% ipython --no-banner

In [1]: import numpy as np

In [2]: np.set_printoptions(suppress=True, linewidth=200)

In [3]: def rd(a):
   ...:     return np.round(a, 2) + 0
   ...: 

In [4]: M = np.loadtxt("a.csv", delimiter=",")

In [5]: M
Out[5]: 
array([[1.  , 0.7 , 0.49, 0.34, 0.24],
       [0.7 , 1.  , 0.7 , 0.49, 0.34],
       [0.49, 0.7 , 1.  , 0.7 , 0.49],
       [0.34, 0.49, 0.7 , 1.  , 0.7 ],
       [0.24, 0.34, 0.49, 0.7 , 1.  ]])

In [6]: # symmetric, so the eigenvalues are real

In [7]: evals, V = np.linalg.eigh(M)

In [8]: np.unique(evals.round(6) + 0, return_counts=True)[1]
Out[8]: array([1, 1, 1, 1, 1])

In [9]: rd(np.linalg.eigvalsh(M @ M))
Out[9]: array([0.04, 0.06, 0.19, 1.03, 9.61])

In [10]: rd(evals)
Out[10]: array([0.19, 0.25, 0.43, 1.02, 3.1 ])

In [11]: (evals > 1e-8).sum(), (evals < -1e-8).sum()
Out[11]: (np.int64(5), np.int64(0))

In [12]: rd(np.abs(V[:, -1]))
Out[12]: array([0.39, 0.47, 0.5 , 0.47, 0.39])

In [13]: rd(V.T @ V)
Out[13]: 
array([[1., 0., 0., 0., 0.],
       [0., 1., 0., 0., 0.],
       [0., 0., 1., 0., 0.],
       [0., 0., 0., 1., 0.],
       [0., 0., 0., 0., 1.]])

In [14]: rd(V @ np.diag(evals) @ V.T)
Out[14]: 
array([[1.  , 0.7 , 0.49, 0.34, 0.24],
       [0.7 , 1.  , 0.7 , 0.49, 0.34],
       [0.49, 0.7 , 1.  , 0.7 , 0.49],
       [0.34, 0.49, 0.7 , 1.  , 0.7 ],
       [0.24, 0.34, 0.49, 0.7 , 1.  ]])

In [15]: vec = np.ones(5)

In [16]: for _ in range(7):
    ...:     vec = M @ vec
    ...:     vec /= np.linalg.norm(vec)
    ...:     print(round(vec @ M @ vec, 2))
    ...: 
3.1
3.1
3.1
3.1
3.1
3.1
3.1

In [17]: rd(vec)
Out[17]: array([0.39, 0.47, 0.5 , 0.47, 0.39])

In [18]: arr = np.load("dump.npy")

In [19]: arr
Out[19]: 
array([[ 0,  0,  1,  1,  2,  0, -1],
       [ 0,  0,  0,  0, -1,  0,  0],
       [ 0,  0,  0,  0,  0,  0,  3]])

In [20]: # column 1 repeats column 0

In [21]: def softmax(z):
    ...:     e = np.exp(z - z.max(axis=-1, keepdims=True))
    ...:     return e / e.sum(axis=-1, keepdims=True)
    ...: 

In [22]: rd(softmax(arr[1]))
Out[22]: array([0.16, 0.16, 0.16, 0.16, 0.06, 0.16, 0.16])

In [23]: rd(softmax(arr[1] + 2))
Out[23]: array([0.16, 0.16, 0.16, 0.16, 0.06, 0.16, 0.16])

In [24]: scores = arr @ arr.T / np.sqrt(7)

In [25]: softmax(scores).round(6).argmax(axis=1)
Out[25]: array([0, 1, 2])

In [26]: rd(softmax(scores)[1] @ arr)
Out[26]: array([ 0.  ,  0.  ,  0.16,  0.16, -0.18,  0.  ,  0.86])

In [27]: rd(softmax(scores))
Out[27]: 
array([[0.95, 0.03, 0.02],
       [0.16, 0.5 , 0.34],
       [0.01, 0.03, 0.96]])
